% python3 -q
>>> import numpy as np
>>> np.set_printoptions(precision=2, suppress=True, linewidth=100)
>>> M = np.load("block18.npy")
>>> M
array([[ 5,  2, -1, -5,  1,  4],
       [ 2,  2, -4,  2,  5,  5],
       [ 2,  3, -5,  5,  5,  1],
       [-2,  1, -1, -3, -3,  1],
       [ 0, -2,  0, -3, -5,  3],
       [ 0,  2, -3, -4,  5,  5]])
>>> vec = np.array([0, 0, 0, -2, 1, 1])
>>> target = M @ vec
>>> target
array([15,  6, -4,  4,  4, 18])
>>> np.round(np.linalg.solve(M, target + M[:, 5]), 2) + 0
array([ 0.,  0.,  0., -2.,  1.,  2.])
>>> mat = np.array([[1.7, 6.5], [0.9, -6.0], [-0.5, -3.0], [-0.9, 2.0], [-2.3, 5.0]])
>>> # column 1 is much longer than the rest
>>> out = mat / np.sqrt((mat ** 2).mean(axis=1, keepdims=True))
>>> print(out[0])
[0.36 1.37]
>>> print(mat - mat.mean(axis=1, keepdims=True))
[[-2.4   2.4 ]
 [ 3.45 -3.45]
 [ 1.25 -1.25]
 [-1.45  1.45]
 [-3.65  3.65]]
>>> print(np.linalg.matrix_rank(mat - mat.mean(axis=1, keepdims=True)))
1
>>> u = np.array([0, 1, 1, 0, 3, 1])
>>> out = M + np.outer(u, np.eye(6)[0])
>>> np.linalg.matrix_rank(out - M)
np.int64(1)
>>> print(np.linalg.matrix_rank(np.linalg.inv(out) - np.linalg.inv(M), tol=1e-8))
1
>>> K = np.load("layer10.npy")
>>> print(K)
[[ 0.33  0.13 -0.93]
 [ 0.13  0.97  0.19]
 [-0.93  0.19 -0.31]]
>>> vals, vecs = np.linalg.eigh(K)
>>> np.round(vecs.T @ vecs, 2) + 0
array([[1., 0., 0.],
       [0., 1., 0.],
       [0., 0., 1.]])
>>> np.linalg.eigvalsh(K @ K)
array([1., 1., 1.])
>>> np.round(vecs.T @ K @ vecs, 2) + 0
array([[-1.,  0.,  0.],
       [ 0.,  1.,  0.],
       [ 0.,  0.,  1.]])
>>> np.linalg.eigvalsh(K + -2 * np.eye(3))
array([-3., -1., -1.])
>>> vals
array([-1.,  1.,  1.])
>>> vecs @ np.diag(vals) @ vecs.T
array([[ 0.33,  0.13, -0.93],
       [ 0.13,  0.97,  0.19],
       [-0.93,  0.19, -0.31]])
>>> np.linalg.pinv(K)
array([[ 0.33,  0.13, -0.93],
       [ 0.13,  0.97,  0.19],
       [-0.93,  0.19, -0.31]])
>>> np.linalg.norm(K, axis=0)
array([1., 1., 1.])
>>> np.round(K.T @ K, 2) + 0
array([[1., 0., 0.],
       [0., 1., 0.],
       [0., 0., 1.]])
>>> vals, vecs = np.linalg.eigh(K)
>>> vec = np.array([1, 1, 3])
>>> vecs * np.maximum(vals, 0) @ vecs.T
array([[ 0.67,  0.07, -0.47],
       [ 0.07,  0.99,  0.09],
       [-0.47,  0.09,  0.35]])
>>> np.round(vec @ K @ vec / (vec @ vec), 2), round(float(vals[0]), 2), round(vals[-1], 2)
(np.float64(-0.52), -1.0, np.float64(1.0))
>>> round(vec @ K @ vec, 2)
np.float64(-5.67)
>>> W0 = np.load("a.npy")
>>> W0
array([[0, 0, 1],
       [0, 0, 0],
       [1, 0, 0]])
>>> rank = np.linalg.matrix_rank(W0)
>>> rank
np.int64(2)
>>> N = np.linalg.svd(W0)[2][rank:].T
>>> np.allclose(W0 @ N, 0)
True
>>> N[:, 0] / N[np.abs(N[:, 0]).round(6).argmax(), 0]
array([0., 1., 0.])
>>> [int(np.linalg.matrix_rank(W0[:, :j + 1])) for j in range(3)]
[1, 1, 2]
>>> print(W0 @ N)
[[0.]
 [0.]
 [0.]]
>>> [int(np.linalg.matrix_rank(W0[:i])) for i in range(1, len(W0) + 1)]
[1, 1, 2]
>>> N.shape
(3, 1)
>>> [int(np.linalg.matrix_rank(np.delete(W0, i, axis=0))) for i in range(3)]
[1, 2, 1]
>>> W0.mean(axis=0)
array([0.33, 0.  , 0.33])
>>> print(W0 - W0[0])
[[ 0  0  0]
 [ 0  0 -1]
 [ 1  0 -1]]
>>> np.linalg.svd(W0, compute_uv=False)
array([1., 1., 0.])
>>> print(round(float(np.linalg.norm(W0)), 2))
1.41
>>> np.diff(W0, axis=0)
array([[ 0,  0, -1],
       [ 1,  0,  0]])
>>> W0.sum(axis=1)
array([1, 0, 1])
>>> W0.shape
(3, 3)
>>> np.unravel_index(np.abs(W0).argmax(), W0.shape)
(np.int64(0), np.int64(2))
>>> [round(float(x), 2) for x in np.linalg.svd(W0, compute_uv=False)[:3]]
[1.0, 1.0, 0.0]
>>> np.round(np.linalg.norm(W0, 2) / np.linalg.norm(W0), 2)
np.float64(0.71)
>>> feats = np.array([[-0.2, -0.8, -0.9, 0.7, -2.4],
...     [-2.5, 0.7, 0.1, -1.0, -0.7],
...     [1.6, -1.3, 0.0, 0.1, 1.4]])
>>> vec = np.array([1, 1, 1, 2, 0])
>>> a = np.maximum(feats @ vec, 0)
>>> print(np.tanh(feats @ vec))
[-0.46 -1.    0.46]
>>> np.flatnonzero(a > 1e-9)
array([2])
>>> u = np.array([-3, -1, 2])
>>> np.cross(feats[0, :3], feats[2, :3])
array([-1.17, -1.44,  1.54])
>>> out = np.array([[-1, 9, -8], [0, -6, 0], [-4, -4, 0], [1, 0, -1], [-7, -9, -8]])
>>> np.linalg.matrix_rank(feats @ out)
np.int64(3)
>>> out.T @ feats.T
array([[ 21.3,   6. , -11.3],
       [ 28.2, -20.8,   9.6],
       [ 20.1,  26.6, -24.1]])
>>> np.einsum("ik,kj->ji", feats, out)
array([[ 21.3,   6. , -11.3],
       [ 28.2, -20.8,   9.6],
       [ 20.1,  26.6, -24.1]])
>>> np.einsum("ij->j", feats)
array([-1.1, -1.4, -0.8, -0.2, -1.7])
>>> np.linalg.matrix_rank(np.vstack([feats, out.T]))
np.int64(5)
>>> np.einsum("ij,ij->i", feats, feats)
array([7.74, 8.24, 6.22])
>>> m1 = np.array([[1, 1, -1, -1, -1, -1, 1, 1],
...     [1, 1, 1, 1, -1, -1, -1, -1],
...     [1, -1, -1, 1, 1, -1, -1, 1],
...     [1, -1, 1, -1, -1, 1, -1, 1]])
>>> out = np.array([[-4, 1, 3],
...     [4, 3, -5],
...     [0, 4, -4],
...     [-1, 0, 0],
...     [1, -3, -5],
...     [-1, -1, 0],
...     [-1, -3, 1],
...     [3, 0, 2]])
>>> np.linalg.matrix_rank(np.vstack([m1, out.T]))
np.int64(7)
>>> print(m1 @ out)
[[ 3  1 10]
 [-3 15 -4]
 [-3 -5  8]
 [-5  7 10]]
>>> np.einsum("ij,ij->i", m1, m1)
array([8, 8, 8, 8])
>>> np.linalg.matrix_rank(m1 @ out)
np.int64(3)
>>> print(np.einsum("ik,kj->ji", m1, out))
[[ 3 -3 -3 -5]
 [ 1 15 -5  7]
 [10 -4  8 10]]
>>> np.einsum("ij->j", m1)
array([ 4,  0,  0,  0, -2, -2, -2,  2])
>>> out = m1 / np.linalg.norm(m1, axis=1, keepdims=True)
>>> C2 = out @ out.T
>>> print((C2 - 2 * np.eye(4)).round(6).argmax(axis=1))
[1 0 0 0]
>>> np.linalg.norm(out, axis=1)
array([1., 1., 1., 1.])
>>> C2[1].round(2) + 0
array([0., 1., 0., 0.])
>>> left, s, Vh = np.linalg.svd(m1, full_matrices=False)
>>> print(round(float(np.sqrt((s ** 2).sum())), 2), np.round(np.linalg.norm(m1), 2))
5.66 5.66
>>> print(np.round(left.T @ left, 2) + 0)
[[1. 0. 0. 0.]
 [0. 1. 0. 0.]
 [0. 0. 1. 0.]
 [0. 0. 0. 1.]]
>>> np.round(left.T @ m1 @ Vh.T, 2) + 0
array([[2.83, 0.  , 0.  , 0.  ],
       [0.  , 2.83, 0.  , 0.  ],
       [0.  , 0.  , 2.83, 0.  ],
       [0.  , 0.  , 0.  , 2.83]])
>>> np.round(Vh @ Vh.T, 2) + 0
array([[1., 0., 0., 0.],
       [0., 1., 0., 0.],
       [0., 0., 1., 0.],
       [0., 0., 0., 1.]])
>>> s
array([2.83, 2.83, 2.83, 2.83])
>>> print(s / s[0])
[1. 1. 1. 1.]
>>> u = np.array([-9, 7, -1])
>>> print(np.array([np.convolve(row, u, "same") for row in m1]))
[[ -2  15   1   3   3 -15  -1   6]
 [ -2  -3  -3  15   1   3   3  -6]
 [ 16   1 -15  -1  15   1 -15   8]
 [ 16 -17  17   1 -15  17 -17   8]]
>>> np.cross(m1[0, :3], m1[2, :3])
array([-2,  0, -2])
>>> round(np.linalg.norm(K[1], 1), 2), round(np.linalg.norm(K[1], np.inf), 2)
(np.float64(1.29), np.float64(0.97))
>>> np.round(np.linalg.norm(K, 2), 2)
np.float64(1.0)
>>> round(np.linalg.norm(K[1] - K[0]), 2)
np.float64(1.41)
>>> np.round(np.linalg.norm(K) ** 2 / np.linalg.norm(K, 2) ** 2, 2)
np.float64(3.0)
>>> F = np.tril(np.array([[0, 1, -3, 2], [1, 1, -2, -2], [-3, 2, -1, -2], [2, 2, -3, -3]]), -1) + np.eye(4, dtype=int)
>>> F
array([[ 1,  0,  0,  0],
       [ 1,  1,  0,  0],
       [-3,  2,  1,  0],
       [ 2,  2, -3,  1]])
>>> rng = np.random.default_rng(310)
>>> labels = rng.permutation(4)
>>> labels
array([0, 1, 2, 3])
>>> out = F[labels][:, labels]
>>> np.diag(out)
array([1, 1, 1, 1])
>>> out
array([[ 1,  0,  0,  0],
       [ 1,  1,  0,  0],
       [-3,  2,  1,  0],
       [ 2,  2, -3,  1]])
>>> u, g = out[2], out[1]
>>> print(u @ g)
-1
>>> pr = (u @ g) / (u @ u) * u
>>> round((g - pr) @ u, 2)
np.float64(-0.0)
>>> g - pr
array([0.79, 1.14, 0.07, 0.  ])
>>> pr
array([ 0.21, -0.14, -0.07, -0.  ])
>>> np.outer(u, g)
array([[-3, -3,  0,  0],
       [ 2,  2,  0,  0],
       [ 1,  1,  0,  0],
       [ 0,  0,  0,  0]])
>>> np.linalg.matrix_rank(np.outer(u, g))
np.int64(1)
>>> np.linalg.matrix_power(F - np.diag(np.diag(F)), 4)
array([[0, 0, 0, 0],
       [0, 0, 0, 0],
       [0, 0, 0, 0],
       [0, 0, 0, 0]])
>>> np.sort(np.linalg.eigvals(F))
array([1., 1., 1., 1.])
>>> print(np.prod(np.diag(F)), round(np.linalg.det(F), 2))
1 1.0
>>> left, s, Vh = np.linalg.svd(F)
>>> np.argmax(s[:-1] / (s[1:] + 1e-6)) + 1
np.int64(3)
>>> out = left[:, :3] @ np.diag(s[:3]) @ Vh[:3]
>>> np.round(np.linalg.norm(F - out) / np.linalg.norm(F), 2)
np.float64(0.01)
>>> out.round(2) + 0
array([[ 1.  ,  0.  , -0.01, -0.05],
       [ 1.  ,  1.  ,  0.01,  0.02],
       [-3.  ,  2.  ,  1.  , -0.01],
       [ 2.  ,  2.  , -3.  ,  1.  ]])
>>> [round(float(x), 2) for x in np.linalg.svd(F, compute_uv=False)[:3]]
[4.76, 3.31, 1.15]
>>> np.abs(np.linalg.svd(F)[2][-1])
array([0.05, 0.07, 0.3 , 0.95])
>>> q, _ = np.linalg.qr(np.array([[0.3, -1.1, 0.3, -0.5],
...     [-2.5, 1.7, -0.3, 0.9],
...     [1.2, 0.8, -1.3, 0.1],
...     [0.0, -0.7, -0.3, 0.5]]))
>>> vecs, _ = np.linalg.qr(np.array([[0.2, -0.2, -0.1, 0.0],
...     [0.8, -0.1, 0.6, -1.8],
...     [0.0, -0.6, 1.1, -0.8],
...     [0.1, -0.6, 1.0, 0.2]]))
>>> s = 3 * 0.9 ** np.arange(4)
>>> E = q[:, :4] * s @ vecs[:4]
>>> E
array([[ 1.62, -1.51,  0.19, -0.79],
       [-1.33, -0.4 ,  2.51, -0.48],
       [-1.5 , -1.67, -1.34,  0.54],
       [ 0.84, -0.54,  0.75,  2.07]])
>>> hat = mat @ np.linalg.solve(mat.T @ mat, mat.T)
>>> np.linalg.matrix_rank(np.eye(5) - hat)
np.int64(3)
>>> np.round((np.eye(5) - hat) @ mat, 2) + 0
array([[0., 0.],
       [0., 0.],
       [0., 0.],
       [0., 0.],
       [0., 0.]])
>>> print(np.round(np.linalg.eigvalsh(hat), 2) + 0)
[0. 0. 0. 1. 1.]
>>> hat.round(2) + 0
array([[ 0.79, -0.21, -0.31, -0.06, -0.15],
       [-0.21,  0.34,  0.12, -0.15, -0.38],
       [-0.31,  0.12,  0.12,  0.  ,  0.01],
       [-0.06, -0.15,  0.  ,  0.1 ,  0.25],
       [-0.15, -0.38,  0.01,  0.25,  0.64]])
>>> hat = np.triu(np.array([[4, 2, 1, 6], [3, 2, 1, 0], [5, 0, 4, 7], [6, 2, 1, 1]]), 1) + np.eye(4)
>>> out = hat @ E @ np.linalg.inv(hat)
>>> np.round(np.linalg.det(out), 2)
np.float64(43.05)
>>> print(round(float(np.trace(out)), 2), np.round(np.trace(E), 2))
1.95 1.95
>>> out = np.linalg.inv(E)
>>> print(np.linalg.inv(out))
[[ 1.62 -1.51  0.19 -0.79]
 [-1.33 -0.4   2.51 -0.48]
 [-1.5  -1.67 -1.34  0.54]
 [ 0.84 -0.54  0.75  2.07]]
>>> np.allclose(out, E.T)
False
